>>> import numpy as np
>>> np.set_printoptions(precision=2, suppress=True, linewidth=140, floatmode="fixed")
>>> rd = lambda a: np.round(a, 2) + 0
>>> B = np.array([[0, 6], [2, 6]])
>>> feats = np.tile(B, (2, 2))
>>> feats
array([[0, 6, 0, 6],
       [2, 6, 2, 6],
       [0, 6, 0, 6],
       [2, 6, 2, 6]])
>>> # columns 0 and 2 are equal
>>> rng = np.random.default_rng(6583)
>>> z = rng.permutation(4)
>>> z
array([0, 2, 1, 3])
>>> B = feats[z][:, z]
>>> rd(np.linalg.det(B)), rd(np.linalg.det(feats[z]))
(np.float64(0.0), np.float64(0.0))
>>> np.diag(B)
array([0, 0, 6, 6])
>>> B
array([[0, 0, 6, 6],
       [0, 0, 6, 6],
       [2, 2, 6, 6],
       [2, 2, 6, 6]])
>>> np.allclose(B, feats)
False
>>> left, sigma, Vt = np.linalg.svd(feats)
>>> evecs = Vt[:(sigma > 1e-8).sum()]
>>> x0 = feats[2] + -2 * feats[3] + rng.integers(2) * np.eye(4)[3]
>>> x0
array([-4.00, -6.00, -4.00, -6.00])
>>> rd(np.linalg.norm(x0 - evecs.T @ evecs @ x0))
np.float64(0.0)
>>> np.linalg.matrix_rank(np.vstack([feats, x0]))
np.int64(2)
>>> np.allclose(evecs.T @ evecs @ x0, x0)
True
>>> proj = np.triu(np.array([[0, -2, 3, 2], [2, -1, 3, -3], [2, -1, 2, 3], [0, 2, -1, -3]]), 1) + np.eye(4)
>>> B = proj @ feats @ np.linalg.inv(proj)
>>> rd(np.poly(B))
array([  1.00, -12.00, -48.00,   0.00,   0.00])
>>> B
array([[   0.00,   24.00,  -72.00,  312.00],
       [  -4.00,   -2.00,   14.00,  -34.00],
       [   6.00,   36.00, -120.00,  480.00],
       [   2.00,   10.00,  -34.00,  134.00]])
>>> rd(np.linalg.det(B))
np.float64(0.0)
>>> proj @ feats - feats @ proj
array([[  0.00,  18.00, -18.00,  36.00],
       [ -6.00,   4.00, -30.00,   8.00],
       [  6.00,  18.00, -12.00,  36.00],
       [  0.00,   4.00, -24.00,   8.00]])
>>> X = np.load("w.npy")
>>> rd(X)
array([[ 0.04, -0.19],
       [-0.19,  0.96]])
>>> vals, evecs = np.linalg.eigh(X)
>>> x0 = np.array([1, 1])
>>> rd(np.abs(X).sum(axis=1).max()), np.abs(vals).max()
(np.float64(1.15), np.float64(1.0))
>>> rd(x0 @ X @ x0 / (x0 @ x0)), rd(vals[0]), vals[-1]
(np.float64(0.31), np.float64(0.0), np.float64(1.0))
>>> z = rng.permutation(2)
>>> z
array([0, 1])
>>> B = X[z][:, z]
>>> rd(np.sort(np.abs(np.linalg.eigvals(B))))
array([0.00, 1.00])
>>> rd(np.linalg.det(B)), rd(np.linalg.det(X[z]))
(np.float64(0.0), np.float64(0.0))
>>> x0 = np.array([0, 0])
>>> X * x0
array([[ 0.00, -0.00],
       [-0.00,  0.00]])
>>> X @ x0
array([0.00, 0.00])
>>> data = np.loadtxt("data.csv", delimiter=",")
>>> data
array([[ -5.00,  -3.00,  -4.00,  -1.00,  -1.00],
       [ 20.00,  12.00,  16.00,   4.00,   4.00],
       [-30.00, -18.00, -24.00,  -6.00,  -6.00]])
>>> rk = np.linalg.matrix_rank(data)
>>> rk
np.int64(1)
>>> null = np.linalg.svd(data)[2][rk:].T
>>> [int(np.linalg.matrix_rank(data[:, :j + 1])) for j in range(5)]
[1, 1, 1, 1, 1]
>>> [int(np.linalg.matrix_rank(np.delete(data, i, axis=0))) for i in range(3)]
[1, 1, 1]
>>> np.linalg.matrix_rank(data.T @ data), np.linalg.matrix_rank(data @ data.T)
(np.int64(1), np.int64(1))
>>> [int(np.linalg.matrix_rank(data[:i])) for i in range(1, len(data) + 1)]
[1, 1, 1]
>>> rd(null @ null.T)
array([[ 0.52, -0.29, -0.38, -0.10, -0.10],
       [-0.29,  0.83, -0.23, -0.06, -0.06],
       [-0.38, -0.23,  0.69, -0.08, -0.08],
       [-0.10, -0.06, -0.08,  0.98, -0.02],
       [-0.10, -0.06, -0.08, -0.02,  0.98]])
>>> rd(data @ null)
array([[0.00, 0.00, 0.00, 0.00],
       [0.00, 0.00, 0.00, 0.00],
       [0.00, 0.00, 0.00, 0.00]])
>>> left, sigma, Vt = np.linalg.svd(data)
>>> rd(sigma)
array([52.50,  0.00,  0.00])
>>> B = left[:, :1] @ np.diag(sigma[:1]) @ Vt[:1]
>>> rd(B)
array([[ -5.00,  -3.00,  -4.00,  -1.00,  -1.00],
       [ 20.00,  12.00,  16.00,   4.00,   4.00],
       [-30.00, -18.00, -24.00,  -6.00,  -6.00]])
>>> np.linalg.matrix_rank(data, rtol=0.05)
np.int64(1)
>>> M = np.loadtxt("run3.csv", delimiter=",")
>>> M
array([[-1.00,  5.00, -1.00,  0.00, -4.00],
       [-1.00,  5.00, -1.00,  0.00, -4.00],
       [ 1.00, -1.00,  4.00, -1.00,  5.00],
       [-3.00, -3.00, -4.00,  2.00, -5.00],
       [ 3.00,  4.00, -1.00,  3.00,  1.00]])
>>> # rows and columns are dependent
>>> np.allclose(M, M.T)
False
>>> rd(np.sort(np.abs(np.linalg.eigvals(M))))
array([0.00, 1.17, 4.79, 7.10, 7.10])
>>> rd(np.linalg.det(M))
np.float64(0.0)
>>> np.trace(M)
np.float64(11.0)
>>> rd(np.abs(np.linalg.eigvals(M)).max())
np.float64(7.1)
